In [1]: import numpy as np

In [2]: import numpy.linalg as la

In [3]: np.set_printoptions(suppress=True, linewidth=100)

In [4]: def rnd(a):
   ...:     return np.round(a, 1) + 0
   ...: 

In [5]: mat = np.load("m.npy")

In [6]: mat
Out[6]: 
array([[-1.,  1.,  1.],
       [ 1., -1.,  1.],
       [ 1.,  1., -1.]])

In [7]: # symmetric, so the eigenvalues are real

In [8]: Q, vecs = la.qr(mat[:, :1])[0], la.qr(mat[:, 1:])[0]

In [9]: sig = la.svd(Q.T @ vecs, compute_uv=False)

In [10]: print((sig > 0.9).sum())
0

In [11]: rnd(la.norm(Q @ Q.T - vecs @ vecs.T, 2))
Out[11]: np.float64(1.0)

In [12]: print(np.all(la.eigvalsh(mat) > 0))
False

In [13]: [round(float(la.det(mat[:i, :i])), 2) + 0 for i in range(1, 4)]
Out[13]: [-1.0, 0.0, 4.0]

In [14]: print(rnd(la.eigvalsh(mat).min()))
-2.0

In [15]: M2 = np.array([[1, 1], [1, -1]])

In [16]: rng = np.random.default_rng(82)

In [17]: F = np.kron(M2, np.kron(M2, M2))[rng.permutation(8)][:3]

In [18]: print(F)
[[ 1  1  1  1 -1 -1 -1 -1]
 [ 1 -1 -1  1  1 -1 -1  1]
 [ 1 -1 -1  1 -1  1  1 -1]]

In [19]: # columns 1 and 2 are equal

In [20]: M2 = F[0, 0] * F[1:] - np.outer(F[1:, 0], F[0])

In [21]: M2
Out[21]: 
array([[ 0, -2, -2,  0,  2,  0,  0,  2],
       [ 0, -2, -2,  0,  0,  2,  2,  0]])

In [22]: la.matrix_rank(M2), la.matrix_rank(F)
Out[22]: (np.int64(2), np.int64(3))

In [23]: F.reshape(-1, 2)
Out[23]: 
array([[ 1,  1],
       [ 1,  1],
       [-1, -1],
       [-1, -1],
       [ 1, -1],
       [-1,  1],
       [ 1, -1],
       [-1,  1],
       [ 1, -1],
       [-1,  1],
       [-1,  1],
       [ 1, -1]])

In [24]: print(F.reshape(2, -1))
[[ 1  1  1  1 -1 -1 -1 -1  1 -1 -1  1]
 [ 1 -1 -1  1  1 -1 -1  1 -1  1  1 -1]]

In [25]: F.ravel(order="F")
Out[25]: 
array([ 1,  1,  1,  1, -1, -1,  1, -1, -1,  1,  1,  1, -1,  1, -1, -1, -1,  1, -1, -1,  1, -1,  1,
       -1])

In [26]: T = F.reshape(3, 2, -1)

In [27]: np.swapaxes(T, 1, 2)[2]
Out[27]: 
array([[ 1, -1],
       [-1,  1],
       [-1,  1],
       [ 1, -1]])

In [28]: x0 = np.array([5, 2, 2, 2, 5, 3, 4, 3])

In [29]: h = np.maximum(F @ x0, 0)

In [30]: rnd(np.tanh(F @ x0))
Out[30]: array([-1.,  1.,  1.])

In [31]: h
Out[31]: array([0, 4, 2])

In [32]: np.maximum(F @ (3 * x0), 0)
Out[32]: array([ 0, 12,  6])

In [33]: np.maximum(F @ x0, 0) - np.maximum(-F @ x0, 0)
Out[33]: array([-4,  4,  2])

In [34]: labels = rng.integers(0, 2, 7)

In [35]: m1 = np.array([[-3, 2, 1, -3, 1, 2, -2],
    ...:     [0, 0, 0, 0, -1, 1, 0],
    ...:     [0, -3, 1, 1, -3, 1, -1],
    ...:     [-3, 3, 0, 2, -3, -2, 2],
    ...:     [-1, -3, 0, -1, -1, 1, 1],
    ...:     [0, 3, 0, 1, 2, 1, -2],
    ...:     [-1, 3, 1, -2, 3, -1, 0]]) * (labels[:, None] == labels)

In [36]: m1
Out[36]: 
array([[-3,  0,  1, -3,  1,  0,  0],
       [ 0,  0,  0,  0,  0,  1,  0],
       [ 0,  0,  1,  1, -3,  0,  0],
       [-3,  0,  0,  2, -3,  0,  0],
       [-1,  0,  0, -1, -1,  0,  0],
       [ 0,  3,  0,  0,  0,  1, -2],
       [ 0,  3,  0,  0,  0, -1,  0]])

In [37]: # 2 blocks once reordered

In [38]: print(np.flatnonzero(la.matrix_power((m1 != 0) + (m1.T != 0) + np.eye(7), 7)[5]))
[1 5 6]

In [39]: (m1 != 0).astype(int)
Out[39]: 
array([[1, 0, 1, 1, 1, 0, 0],
       [0, 0, 0, 0, 0, 1, 0],
       [0, 0, 1, 1, 1, 0, 0],
       [1, 0, 0, 1, 1, 0, 0],
       [1, 0, 0, 1, 1, 0, 0],
       [0, 1, 0, 0, 0, 1, 1],
       [0, 1, 0, 0, 0, 1, 0]])

In [40]: print(m1 @ m1)
[[17  0 -2  3  2  0  0]
 [ 0  3  0  0  0  1 -2]
 [ 0  0  1  6 -3  0  0]
 [ 6  0 -3 16 -6  0  0]
 [ 7  0 -1  2  3  0  0]
 [ 0 -3  0  0  0  6 -2]
 [ 0 -3  0  0  0  2  2]]

In [41]: W0 = np.load("sample1.npy")

In [42]: W0
Out[42]: 
array([[  2.3, -16.7,  10.8],
       [ 17.8,  -0.2,  -9.2],
       [  2.6,   8.7, -17.8],
       [-11.1,  12.8, -10.6],
       [ -9.5,  16. ,  -7.3],
       [-16.6, -10.2,   4.4],
       [  1.7,  -8. , -18.3],
       [ 10.8, -12.1, -11.7],
       [-17.1,  -5.6,  -8.8],
       [  8.1, -17.3,  -6.1],
       [ 13.7,   4. ,  14. ]])

In [43]: labels = W0[:, 2] > np.median(W0[:, 2])

In [44]: u = W0[labels].mean(axis=0) - W0[~labels].mean(axis=0)

In [45]: labels.astype(int)
Out[45]: array([1, 0, 0, 0, 1, 1, 0, 0, 0, 1, 1])

In [46]: rnd((((W0 - W0.mean(axis=0)) @ u > 0) == labels).mean())
Out[46]: np.float64(0.9)

In [47]: print(rnd(u))
[-1.2 -4.1 15.9]

In [48]: x0 = np.array([0, 2, 3])

In [49]: rhs = W0 @ x0

In [50]: coef, lr = np.zeros(3), 1 / la.norm(W0, 2) ** 2

In [51]: for i in range(4):
    ...:     coef -= lr * W0.T @ (W0 @ coef - rhs)
    ...:     if i % 1 == 0: print(i, round(la.norm(W0 @ coef - rhs), 1))
    ...: 
0 33.5
1 9.8
2 3.2
3 1.1

In [52]: rnd(la.cond(W0))
Out[52]: np.float64(1.2)

In [53]: rnd(coef)
Out[53]: array([0., 2., 3.])

In [54]: Z = W0[[7, 8]].astype(float)

In [55]: for _ in range(5):
    ...:     labels = la.norm(W0[:, None] - Z, axis=-1).argmin(axis=1)
    ...:     Z = np.array([W0[labels == j].mean(axis=0) for j in range(2)])
    ...: 

In [56]: print(labels)
[0 0 0 1 1 1 0 0 1 0 0]

In [57]: np.bincount(labels)
Out[57]: array([7, 4])

In [58]: rnd(Z[1] - Z[0])
Out[58]: array([-21.7,   9.2,  -0.1])

In [59]: D = la.norm(W0[:, None] - W0[None], axis=-1)

In [60]: np.unravel_index(D.round(6).argmax(), D.shape)
Out[60]: (np.int64(8), np.int64(10))

In [61]: D.mean(axis=1).argmax()
Out[61]: np.int64(10)

In [62]: rnd(D[:5, :5])
Out[62]: 
array([[ 0. , 30.2, 38.3, 38.8, 39.2],
       [30.2,  0. , 19.6, 31.7, 31.8],
       [38.3, 19.6,  0. , 16. , 17.6],
       [38.8, 31.7, 16. ,  0. ,  4.9],
       [39.2, 31.8, 17.6,  4.9,  0. ]])

In [63]: (D + 1e9 * np.eye(11)).round(6).argmin(axis=1)
Out[63]: array([9, 7, 3, 4, 3, 8, 7, 9, 5, 7, 0])

In [64]: D[3].round(6).argsort(kind="stable")[:4]
Out[64]: array([3, 4, 2, 8])

In [65]: M2 = np.array([[2, 2], [1, 0]])

In [66]: Z = np.array([[2, 2], [1, 3]])

In [67]: A = np.block([[M2, np.zeros((2, 2))], [np.zeros((2, 2)), Z]])

In [68]: A
Out[68]: 
array([[2., 2., 0., 0.],
       [1., 0., 0., 0.],
       [0., 0., 2., 2.],
       [0., 0., 1., 3.]])

In [69]: # splits into 2 blocks

In [70]: u = np.array([1, 2, 2])

In [71]: np.correlate(A[2], A[1], "full")
Out[71]: array([0., 0., 0., 0., 0., 2., 2.])

In [72]: np.cross(A[2, :3], A[1, :3])
Out[72]: array([0., 2., 0.])

In [73]: np.convolve(A[2], u)
Out[73]: array([0., 0., 2., 6., 8., 4.])

In [74]: print(np.polyval(u, A[2]))
[ 2.  2. 10. 10.]

In [75]: print(np.array([np.convolve(row, u, "same") for row in A]))
[[6. 8. 4. 0.]
 [2. 2. 0. 0.]
 [0. 2. 6. 8.]
 [0. 1. 5. 8.]]

In [76]: M2 = A / np.sqrt((A ** 2).mean(axis=1, keepdims=True))

In [77]: la.matrix_rank(A - A.mean(axis=1, keepdims=True))
Out[77]: np.int64(3)

In [78]: rnd(A - A.mean(axis=1, keepdims=True))
Out[78]: 
array([[ 1. ,  1. , -1. , -1. ],
       [ 0.8, -0.2, -0.2, -0.2],
       [-1. , -1. ,  1. ,  1. ],
       [-1. , -1. ,  0. ,  2. ]])

In [79]: rnd(la.norm(M2, axis=1))
Out[79]: array([2., 2., 2., 2.])

In [80]: Uu, sig, VT = la.svd(A, full_matrices=False)

In [81]: print(Uu.shape, sig.shape, VT.shape)
(4, 4) (4,) (4, 4)

In [82]: theta = np.radians(15)

In [83]: r_ = np.eye(4)

In [84]: r_[3, 3] = r_[1, 1] = np.cos(theta)

In [85]: r_[3, 1], r_[1, 3] = -np.sin(theta), np.sin(theta)

In [86]: rnd(r_)
Out[86]: 
array([[ 1. ,  0. ,  0. ,  0. ],
       [ 0. ,  1. ,  0. ,  0.3],
       [ 0. ,  0. ,  1. ,  0. ],
       [ 0. , -0.3,  0. ,  1. ]])

In [87]: M2 = A @ r_.T

In [88]: np.allclose(la.norm(A, axis=1), la.norm(M2, axis=1))
Out[88]: True

In [89]: rnd(la.svd(A, compute_uv=False)), rnd(la.svd(M2, compute_uv=False))
Out[89]: (array([4.1, 2.9, 1. , 0.7]), array([4.1, 2.9, 1. , 0.7]))

In [90]: rnd(M2)
Out[90]: 
array([[ 2. ,  1.9,  0. , -0.5],
       [ 1. ,  0. ,  0. ,  0. ],
       [ 0. ,  0.5,  2. ,  1.9],
       [ 0. ,  0.8,  1. ,  2.9]])

In [91]: rnd(np.abs(M2 - A).max(axis=0))
Out[91]: array([0. , 0.8, 0. , 0.5])

In [92]: rnd(la.det(M2.T))
Out[92]: np.float64(-8.0)

In [93]: rnd(la.eigvals(M2))
Out[93]: array([-0.7,  3.8,  2.8,  1. ])

In [94]: rnd(la.det(2 * M2)), rnd(la.det(M2))
Out[94]: (np.float64(-128.0), np.float64(-8.0))

In [95]: rnd(np.einsum("ii->", M2))
Out[95]: np.float64(6.9)

In [96]: print(rnd(np.kron(np.eye(2, dtype=int), M2)))
[[ 2.   1.9  0.  -0.5  0.   0.   0.   0. ]
 [ 1.   0.   0.   0.   0.   0.   0.   0. ]
 [ 0.   0.5  2.   1.9  0.   0.   0.   0. ]
 [ 0.   0.8  1.   2.9  0.   0.   0.   0. ]
 [ 0.   0.   0.   0.   2.   1.9  0.  -0.5]
 [ 0.   0.   0.   0.   1.   0.   0.   0. ]
 [ 0.   0.   0.   0.   0.   0.5  2.   1.9]
 [ 0.   0.   0.   0.   0.   0.8  1.   2.9]]

In [97]: rnd(np.poly(M2))
Out[97]: array([ 1. , -6.9, 11.7,  2.1, -8. ])

In [98]: J = np.load("a.npy")

In [99]: J
Out[99]: 
array([[-15.9, -20.5, -13.6],
       [ 14.2,   7. ,  18.3],
       [ 14.4,   3.5,  12.5],
       [ -0.4,   4.2,  -6.6],
       [-20.7, -10. ,  -2.6],
       [  5.6,   1.7,  -2.6],
       [ -4.1,   7.4, -12.6],
       [ 29. ,  15.5, -10.6],
       [  2.1,  10.6,   4.3],
       [-26.7, -32.2,   1.3],
       [-31.4, -21.4,  -4.3],
       [  1.1,  -0.3, -37.5],
       [ 12. ,  33.9,  18.4],
       [-18.7, -31.5,  -5.1],
       [ -9.4, -23.5,  -5.2],
       [-39.9, -14.7,  -9.9],
       [-10.8,  -9.1,   2.7],
       [  5.1,   7. , -23.7],
       [ 37.5,  41.7,  15.6],
       [-20.1, -14.3, -19.5],
       [ -6.3, -10.5,  -7.9],
       [-14.3, -22.5,  11.7]])

In [100]: D = la.norm(J[:, None] - J[None], axis=-1)

In [101]: D[15].round(6).argsort(kind="stable")[:4]
Out[101]: array([15, 10,  4, 19])

In [102]: np.unravel_index(D.round(6).argmax(), D.shape)
Out[102]: (np.int64(15), np.int64(18))

In [103]: D.shape
Out[103]: (22, 22)

In [104]: print((D + 1e9 * np.eye(22)).round(6).argmin(axis=1))
[19  2  1  5 16  3  3  5  5 13 15 17 18  9  0 10  4  6 12  0 16 16]

In [105]: rnd(D[:5, :5])
Out[105]: 
array([[ 0. , 51.8, 46.6, 30. , 15.9],
       [51.8,  0. ,  6.8, 29. , 44.1],
       [46.6,  6.8,  0. , 24.2, 40.5],
       [30. , 29. , 24.2,  0. , 25.1],
       [15.9, 44.1, 40.5, 25.1,  0. ]])

In [106]: arr = np.loadtxt("block5.csv", delimiter=",")

In [107]: arr
Out[107]: 
array([[-13.1,  -3.4,   1.8],
       [-11.8,  -2.7,   1.4],
       [ -9. ,  -1.1,   0.6],
       [ -8. ,  -0.6,   0.4],
       [ -5.3,   0.5,  -0.4],
       [ -4.9,   0.7,  -0.5],
       [ -4. ,   0.9,  -0.8],
       [ -3.5,   1. ,  -0.9],
       [ -2.5,   1. ,  -1.1],
       [ -1.9,   0.8,  -1.1],
       [ -1.9,   0.8,  -1.1],
       [ -1.8,   0.8,  -1.1],
       [ -1.2,   0.5,  -1. ],
       [  0.6,   0.1,   0.6],
       [  3.1,   1.6,   2.6],
       [  9.3,   7.2,   6.2],
       [ 17.3,  15. ,   9.6],
       [ 18. ,  15.8,   9.9],
       [ 20.3,  18.1,  10.7]])

In [108]: # rows 9 and 10 are equal

In [109]: Q, r_ = la.qr(arr)

In [110]: rnd(np.abs(np.diag(r_)))
Out[110]: array([41.1, 15. ,  7. ])

In [111]: rnd(r_)
Out[111]: 
array([[ 41.1,  25.7,  14.6],
       [  0. , -15. , -10.1],
       [  0. ,   0. ,   7. ]])

In [112]: gram = np.cov(arr, rowvar=False)

In [113]: np.median(arr, axis=0)
Out[113]: array([-1.9,  0.8,  0.4])

In [114]: gram.shape
Out[114]: (3, 3)

In [115]: ev, vecs = la.eigh(mat)

In [116]: rnd(la.eigvalsh(mat + 4 * np.eye(3)))
Out[116]: array([2., 2., 5.])

In [117]: np.abs(vecs[:, -1]).round(6).argmax()
Out[117]: np.int64(0)

In [118]: rnd(la.svd(mat, compute_uv=False))
Out[118]: array([2., 2., 1.])

In [119]: rnd(ev)
Out[119]: array([-2., -2.,  1.])

In [120]: Xs = arr - arr.mean(axis=0)

In [121]: Uu, sig, VT = la.svd(Xs, full_matrices=False)

In [122]: rnd(sig ** 2 / (sig ** 2).sum())
Out[122]: array([1., 0., 0.])

In [123]: rnd(sig)
Out[123]: array([50.9,  9. ,  4.5])

In [124]: np.abs(Uu[:, 0]).argmax()
Out[124]: np.int64(18)

In [125]: M2 = np.c_[arr[:, :1] @ np.array([[-3]]), np.array([8, -1, -4, 4, -5, 9, -5, -5, -1, 0, -3, 0, -9, 9, 9, 7, -2, 3, -8])]

In [126]: rnd(M2)
Out[126]: 
array([[ 39.3,   8. ],
       [ 35.4,  -1. ],
       [ 27. ,  -4. ],
       [ 24. ,   4. ],
       [ 15.9,  -5. ],
       [ 14.7,   9. ],
       [ 12. ,  -5. ],
       [ 10.5,  -5. ],
       [  7.5,  -1. ],
       [  5.7,   0. ],
       [  5.7,  -3. ],
       [  5.4,   0. ],
       [  3.6,  -9. ],
       [ -1.8,   9. ],
       [ -9.3,   9. ],
       [-27.9,   7. ],
       [-51.9,  -2. ],
       [-54. ,   3. ],
       [-60.9,  -8. ]])

In [127]: print(rnd(la.lstsq(arr, M2[:, 0])[0]))
[-3.  0.  0.]

In [128]: rnd(la.norm(M2 - arr @ la.lstsq(arr, M2)[0], axis=0))
Out[128]: array([ 0. , 21.4])

In [129]: X = np.array([[-0.7, -0.4, 1.0], [1.9, 1.5, 7.0], [-0.8, 0.8, -8.0]])

In [130]: # column 2 is much longer than the rest

In [131]: def softmax(z):
     ...:     e = np.exp(z - z.max(axis=-1, keepdims=True))
     ...:     return e / e.sum(axis=-1, keepdims=True)
     ...: 

In [132]: rnd(softmax(X).sum(axis=1))
Out[132]: array([1., 1., 1.])

In [133]: rnd(softmax(10 * X[0]))
Out[133]: array([0., 0., 1.])

In [134]: rnd(softmax(X[0]))
Out[134]: array([0.1, 0.2, 0.7])

In [135]: scores = X @ X.T / np.sqrt(3)

In [136]: softmax(scores).round(6).argmax(axis=1)
Out[136]: array([1, 1, 2])

In [137]: print(rnd(softmax(scores)[0] @ X))
[1.6 1.3 6.3]

In [138]: print(rnd(softmax(scores + np.triu(np.full(scores.shape, -np.inf), 1))))
[[1. 0. 0.]
 [0. 1. 0.]
 [0. 0. 1.]]

In [139]: print(rnd(softmax(scores)))
[[0.1 0.9 0. ]
 [0.  1.  0. ]
 [0.  0.  1. ]]
